>>> import numpy as np
>>> np.set_printoptions(suppress=True, linewidth=140)
>>> def rd(a):
...     return np.round(a, 3) + 0
... 
>>> A = np.loadtxt("dump.csv", delimiter=",")
>>> print(rd(A))
[[0.143 0.143 0.    0.429 0.286]
 [0.143 0.143 0.143 0.429 0.143]
 [0.091 0.091 0.364 0.273 0.182]
 [0.1   0.3   0.3   0.2   0.1  ]
 [0.111 0.111 0.333 0.111 0.333]]
>>> Q, evecs = np.linalg.qr(A[:, :1])[0], np.linalg.qr(A[:, 1:])[0]
>>> sigma = np.linalg.svd(Q.T @ evecs, compute_uv=False)
>>> rd(sigma)
array([0.996])
>>> rd(np.degrees(np.arccos(sigma.clip(0, 1))))
array([4.863])
>>> print((sigma > 0.9).sum())
1
>>> other = A / np.sqrt((A ** 2).mean(axis=1, keepdims=True))
>>> rd(A - A.mean(axis=1, keepdims=True))
array([[-0.057, -0.057, -0.2  ,  0.229,  0.086],
       [-0.057, -0.057, -0.057,  0.229, -0.057],
       [-0.109, -0.109,  0.164,  0.073, -0.018],
       [-0.1  ,  0.1  ,  0.1  ,  0.   , -0.1  ],
       [-0.089, -0.089,  0.133, -0.089,  0.133]])
>>> print(rd(np.linalg.norm(other, axis=1)))
[2.236 2.236 2.236 2.236 2.236]
>>> rd(other[1])
array([0.62 , 0.62 , 0.62 , 1.861, 0.62 ])
>>> vec = np.array([5, 4, 0, 4, -4])
>>> print(rd(A @ np.ones(5)))
[1. 1. 1. 1. 1.]
>>> rd(A @ (2 * vec))
array([3.714, 4.857, 2.364, 4.2  , 0.222])
>>> Q, _ = np.linalg.qr(np.array([[-0.6, -1.6, -0.3, 1.0, -0.5, -1.5],
...     [0.2, -0.6, 0.5, -0.9, 1.4, -0.2],
...     [0.6, -0.2, -0.6, -0.4, -0.2, -0.4],
...     [-0.7, 1.1, -0.3, -0.8, 0.5, -0.4],
...     [-0.9, -1.2, -2.3, -1.1, -0.9, -0.6],
...     [0.4, 0.9, 1.2, -0.5, 1.7, 0.2]]))
>>> ev = np.array([5, 8, 9, 8, 0, 1])
>>> arr = Q @ np.diag(ev) @ Q.T
>>> rd(arr)
array([[ 5.471,  0.892, -2.369, -2.16 , -0.623, -1.366],
       [ 0.892,  6.754, -0.29 , -0.544,  1.086,  2.386],
       [-2.369, -0.29 ,  4.608, -1.839,  2.047, -1.433],
       [-2.16 , -0.544, -1.839,  5.086,  0.511,  1.092],
       [-0.623,  1.086,  2.047,  0.511,  6.07 , -1.248],
       [-1.366,  2.386, -1.433,  1.092, -1.248,  3.011]])
>>> print(np.count_nonzero(arr))
36
>>> rd(arr.sum(axis=0))
array([-0.154, 10.284,  0.724,  2.146,  7.842,  2.442])
>>> rd(np.linalg.norm(arr))
np.float64(15.33)
>>> np.unravel_index(np.abs(arr).argmax(), arr.shape)
(np.int64(1), np.int64(1))
>>> arr.shape
(6, 6)
>>> ev, evecs = np.linalg.eigh(arr)
>>> vec = np.array([-1, -3, -1, 1, 0, 2])
>>> (np.sign(evecs[:, -1].round(6)) == np.sign(evecs[0, -1].round(6))).astype(int)
array([1, 1, 0, 0, 0, 1])
>>> print(rd(evecs * np.abs(ev) @ evecs.T))
[[ 5.471  0.892 -2.369 -2.16  -0.623 -1.366]
 [ 0.892  6.754 -0.29  -0.544  1.086  2.386]
 [-2.369 -0.29   4.608 -1.839  2.047 -1.433]
 [-2.16  -0.544 -1.839  5.086  0.511  1.092]
 [-0.623  1.086  2.047  0.511  6.07  -1.248]
 [-1.366  2.386 -1.433  1.092 -1.248  3.011]]
>>> rd(vec @ arr @ vec / (vec @ vec)), rd(ev[0]), rd(ev[-1])
(np.float64(5.316), np.float64(0.0), np.float64(9.0))
>>> rd(evecs * np.maximum(ev, 0) @ evecs.T)
array([[ 5.471,  0.892, -2.369, -2.16 , -0.623, -1.366],
       [ 0.892,  6.754, -0.29 , -0.544,  1.086,  2.386],
       [-2.369, -0.29 ,  4.608, -1.839,  2.047, -1.433],
       [-2.16 , -0.544, -1.839,  5.086,  0.511,  1.092],
       [-0.623,  1.086,  2.047,  0.511,  6.07 , -1.248],
       [-1.366,  2.386, -1.433,  1.092, -1.248,  3.011]])
>>> np.allclose(arr, arr.T)
True
>>> np.allclose(arr @ arr.T, arr.T @ arr)
True
>>> print(rd((arr + arr.T) / 2))
[[ 5.471  0.892 -2.369 -2.16  -0.623 -1.366]
 [ 0.892  6.754 -0.29  -0.544  1.086  2.386]
 [-2.369 -0.29   4.608 -1.839  2.047 -1.433]
 [-2.16  -0.544 -1.839  5.086  0.511  1.092]
 [-0.623  1.086  2.047  0.511  6.07  -1.248]
 [-1.366  2.386 -1.433  1.092 -1.248  3.011]]
